>>> import numpy as np
>>> from numpy import linalg as LA
>>> np.set_printoptions(precision=2, suppress=True, linewidth=140, legacy="1.25")
>>> feats = np.loadtxt("sample9.csv", delimiter=",")
>>> feats
array([[-0.8 ,  0.1 ,  0.6 , -0.1 , -1.  ],
       [ 0.  , -2.5 ,  0.6 ,  0.4 ,  1.3 ],
       [ 0.07, -1.16, -0.55, -0.53, -0.44],
       [ 1.9 ,  2.3 , -1.5 ,  0.9 ,  1.7 ],
       [-0.5 , -0.9 ,  1.4 , -1.  , -0.8 ],
       [-0.1 , -1.3 , -0.4 , -0.4 , -0.5 ],
       [-1.6 , -0.2 ,  1.1 ,  0.8 , -1.7 ]])
>>> proj = feats @ LA.solve(feats.T @ feats, feats.T)
>>> proj @ feats[:, 1]
array([ 0.1 , -2.5 , -1.16,  2.3 , -0.9 , -1.3 , -0.2 ])
>>> np.round(LA.eigvalsh(proj), 2) + 0
array([0., 0., 1., 1., 1., 1., 1.])
>>> def softmax(z):
...     e = np.exp(z - z.max(axis=-1, keepdims=True))
...     return e / e.sum(axis=-1, keepdims=True)
... 
>>> np.round(softmax(10 * feats[1]), 2) + 0
array([0., 0., 0., 0., 1.])
>>> softmax(feats).sum(axis=1)
array([1., 1., 1., 1., 1., 1., 1.])
>>> softmax(feats[1] + 3)
array([0.12, 0.01, 0.23, 0.18, 0.45])
>>> scores = feats @ feats.T / np.sqrt(5)
>>> softmax(scores)[1] @ feats
array([-0.05, -2.24,  0.53,  0.27,  0.99])
>>> np.round(softmax(scores + np.triu(np.full(scores.shape, -np.inf), 1)), 2) + 0
array([[1.  , 0.  , 0.  , 0.  , 0.  , 0.  , 0.  ],
       [0.01, 0.99, 0.  , 0.  , 0.  , 0.  , 0.  ],
       [0.17, 0.38, 0.45, 0.  , 0.  , 0.  , 0.  ],
       [0.  , 0.  , 0.  , 1.  , 0.  , 0.  , 0.  ],
       [0.17, 0.15, 0.12, 0.  , 0.56, 0.  , 0.  ],
       [0.1 , 0.24, 0.23, 0.02, 0.17, 0.24, 0.  ],
       [0.13, 0.02, 0.02, 0.  , 0.1 , 0.03, 0.69]])
>>> np.round(softmax(scores), 2) + 0
array([[0.19, 0.05, 0.08, 0.01, 0.2 , 0.09, 0.38],
       [0.01, 0.84, 0.04, 0.  , 0.04, 0.05, 0.01],
       [0.09, 0.2 , 0.23, 0.02, 0.15, 0.23, 0.08],
       [0.  , 0.  , 0.  , 1.  , 0.  , 0.  , 0.  ],
       [0.12, 0.1 , 0.08, 0.  , 0.4 , 0.1 , 0.2 ],
       [0.09, 0.21, 0.21, 0.01, 0.15, 0.22, 0.1 ],
       [0.13, 0.02, 0.02, 0.  , 0.1 , 0.03, 0.69]])
>>> x0 = np.array([1, 0, 4, 4, 1])
>>> y = feats @ x0
>>> np.round(LA.lstsq(feats, y)[0], 2) + 0
array([1., 0., 4., 4., 1.])
>>> np.round(LA.pinv(feats) @ feats, 2) + 0
array([[1., 0., 0., 0., 0.],
       [0., 1., 0., 0., 0.],
       [0., 0., 1., 0., 0.],
       [0., 0., 0., 1., 0.],
       [0., 0., 0., 0., 1.]])
>>> rng = np.random.default_rng(1733)
>>> y = y + 0.02 * rng.normal(size=7)
>>> y
array([ 0.2 ,  5.27, -4.68,  1.24,  0.28, -3.79,  4.29])
>>> coef, *_ = LA.lstsq(feats, y)
>>> coef.round()
array([1., 0., 4., 4., 1.])
>>> coef.round(2) + 0
array([1.03, 0.  , 3.99, 4.01, 0.98])
>>> [round(float(LA.norm(LA.solve(feats.T @ feats + lam * np.eye(5), feats.T @ y))), 2) for lam in (0, 1, 10, 100)]
[5.83, 3.91, 1.23, 0.16]
>>> Z = np.array([[-1.8, -0.7, -1.0, -0.3, -0.7, 0.7, -2.0],
...     [0.8, -1.0, -1.6, -0.4, -0.6, -1.2, -1.8],
...     [-0.9, 0.2, 0.9, -0.1, -0.6, 1.1, -1.9]])
>>> X = np.array([[0, 2, 1],
...     [3, 2, 1],
...     [0, 0, 3],
...     [1, 3, 1],
...     [2, 0, 3],
...     [1, 2, 3],
...     [3, 1, 3],
...     [3, 0, 1],
...     [0, 1, 0],
...     [3, 2, 1],
...     [2, 3, 2],
...     [1, 1, 3],
...     [0, 1, 1],
...     [3, 3, 1],
...     [2, 3, 0],
...     [0, 2, 0],
...     [0, 3, 3]]) @ Z + 0.3 * rng.normal(size=(17, 7))
>>> X
array([[  1.41,  -1.63,  -2.54,  -1.08,  -2.46,  -0.95,  -5.01],
       [ -4.66,  -3.83,  -5.05,  -1.93,  -4.23,   0.81, -11.27],
       [ -2.27,   0.7 ,   3.09,   0.2 ,  -1.71,   3.21,  -5.5 ],
       [ -0.19,  -3.33,  -5.2 ,  -1.56,  -3.01,  -2.21,  -9.29],
       [ -6.22,  -0.9 ,   0.22,  -1.33,  -3.52,   4.61,  -9.62],
       [ -2.91,  -2.48,  -1.54,  -1.51,  -3.38,   1.56, -11.14],
       [ -7.17,  -3.06,  -2.22,  -1.9 ,  -4.54,   4.2 , -13.71],
       [ -6.17,  -2.55,  -1.85,  -0.51,  -2.54,   3.67,  -8.06],
       [  0.99,  -1.19,  -1.3 ,  -0.36,  -0.53,  -0.88,  -1.82],
       [ -4.6 ,  -3.35,  -5.24,  -1.71,  -3.99,   0.87, -11.61],
       [ -3.08,  -4.26,  -4.86,  -2.51,  -4.56,   0.53, -13.03],
       [ -3.74,  -0.95,   0.56,  -0.66,  -3.09,   2.39,  -9.43],
       [ -0.48,  -0.62,  -0.72,  -0.25,  -1.04,  -0.3 ,  -3.68],
       [ -4.2 ,  -5.44,  -7.01,  -1.79,  -4.69,  -0.19, -13.25],
       [ -1.47,  -4.45,  -7.08,  -2.16,  -3.57,  -2.43,  -9.  ],
       [  2.49,  -2.  ,  -3.43,  -0.86,  -1.05,  -2.35,  -3.01],
       [ -0.44,  -2.37,  -2.32,  -1.12,  -3.34,  -0.39, -11.13]])
>>> lab = X[:, 6] > np.median(X[:, 6])
>>> f = X[lab].mean(axis=0) - X[~lab].mean(axis=0)
>>> np.argsort(-np.abs(f).round(6), kind="stable")
array([6, 0, 4, 5, 1, 3, 2])
>>> ((X - X.mean(axis=0)) @ f > 0).astype(int)
array([1, 0, 1, 1, 0, 0, 0, 0, 1, 0, 0, 0, 1, 0, 1, 1, 0])
>>> f
array([ 3.4 ,  1.08,  0.67,  0.78,  1.94, -1.88,  5.91])
>>> x0 = np.array([2, 1, 1, 1, 2, 0, 2])
>>> y = X @ x0
>>> np.round(LA.lstsq(X, y)[0], 2) + 0
array([2., 1., 1., 1., 2., 0., 2.])
>>> y = y + 0.3 * rng.normal(size=17)
>>> y
array([-17.47, -51.56, -15.38, -34.85, -40.77, -40.3 , -58.08, -38.2 ,  -5.18, -50.68, -53.24, -33.96, -12.37, -58.18, -42.09,  -9.39,
       -35.84])
>>> coef, *_ = LA.lstsq(X, y)
>>> [round(float(LA.norm(LA.solve(X.T @ X + lam * np.eye(7), X.T @ y))), 2) for lam in (0, 1, 10, 100)]
[4.16, 3.71, 3.51, 3.28]
>>> M = np.load("x.npy")
>>> M
array([[-1,  0,  0,  0,  1,  0,  0],
       [ 0,  2, -2,  0,  0,  0, -2],
       [ 0, -1, -1,  0,  0,  2,  2],
       [ 0,  0,  0,  0,  0,  0,  0],
       [-2,  0,  0,  0,  1,  0,  0],
       [ 0,  0, -2,  0,  0,  0, -1],
       [ 0,  1,  2,  0,  0,  1,  2]])
>>> (M - M.T) / 2
array([[ 0. ,  0. ,  0. ,  0. ,  1.5,  0. ,  0. ],
       [ 0. ,  0. , -0.5,  0. ,  0. ,  0. , -1.5],
       [ 0. ,  0.5,  0. ,  0. ,  0. ,  2. ,  0. ],
       [ 0. ,  0. ,  0. ,  0. ,  0. ,  0. ,  0. ],
       [-1.5,  0. ,  0. ,  0. ,  0. ,  0. ,  0. ],
       [ 0. ,  0. , -2. ,  0. ,  0. ,  0. , -1. ],
       [ 0. ,  1.5,  0. ,  0. ,  0. ,  1. ,  0. ]])
>>> round(float(LA.det(M)), 2)
0.0
>>> np.sort(np.abs(LA.eigvals(M)))
array([0.  , 0.54, 1.  , 1.  , 1.  , 2.73, 2.73])
>>> arr = np.load("block8.npy")
>>> arr
array([[-16,  -3,  -8],
       [ -3, -12,   7],
       [ -8,   7,  -8]])
>>> x0 = np.array([1, -1, -1])
>>> h = np.maximum(arr @ x0, 0)
>>> h
array([0, 2, 0])
>>> np.flatnonzero(h > 1e-9)
array([1])
>>> np.maximum(arr @ (3 * x0), 0)
array([0, 6, 0])
>>> W0 = np.load("out5.npy")
>>> W0
array([[-2,  3, -3,  0, -1, -2,  2,  1, -1],
       [-1, -2,  3, -3,  0, -1, -2,  2,  1],
       [ 1, -1, -2,  3, -3,  0, -1, -2,  2],
       [ 2,  1, -1, -2,  3, -3,  0, -1, -2],
       [-2,  2,  1, -1, -2,  3, -3,  0, -1],
       [-1, -2,  2,  1, -1, -2,  3, -3,  0],
       [ 0, -1, -2,  2,  1, -1, -2,  3, -3],
       [-3,  0, -1, -2,  2,  1, -1, -2,  3],
       [ 3, -3,  0, -1, -2,  2,  1, -1, -2]])
>>> W1 = np.array([[3, 2], [-3, 1], [-3, -2], [0, 1], [2, 3]])
>>> coef = np.array([-3, 2])
>>> H = np.maximum(feats @ W1 + coef, 0)
>>> (H > 0).astype(int)
array([[0, 0],
       [1, 1],
       [1, 1],
       [1, 1],
       [0, 0],
       [1, 0],
       [0, 0]])
>>> (H > 0).mean(axis=0)
array([0.57, 0.43])
>>> H
array([[ 0.  ,  0.  ],
       [ 5.3 ,  2.6 ],
       [ 1.46,  0.23],
       [ 3.7 , 17.1 ],
       [ 0.  ,  0.  ],
       [ 0.8 ,  0.  ],
       [ 0.  ,  0.  ]])
>>> Z = np.array([[1, 0, 3], [0, 0, 2]])
>>> (H @ Z).round(6).argmax(axis=1)
array([0, 2, 2, 2, 0, 2, 0])
>>> H @ Z
array([[ 0.  ,  0.  ,  0.  ],
       [ 5.3 ,  0.  , 21.1 ],
       [ 1.46,  0.  ,  4.84],
       [ 3.7 ,  0.  , 45.3 ],
       [ 0.  ,  0.  ,  0.  ],
       [ 0.8 ,  0.  ,  2.4 ],
       [ 0.  ,  0.  ,  0.  ]])
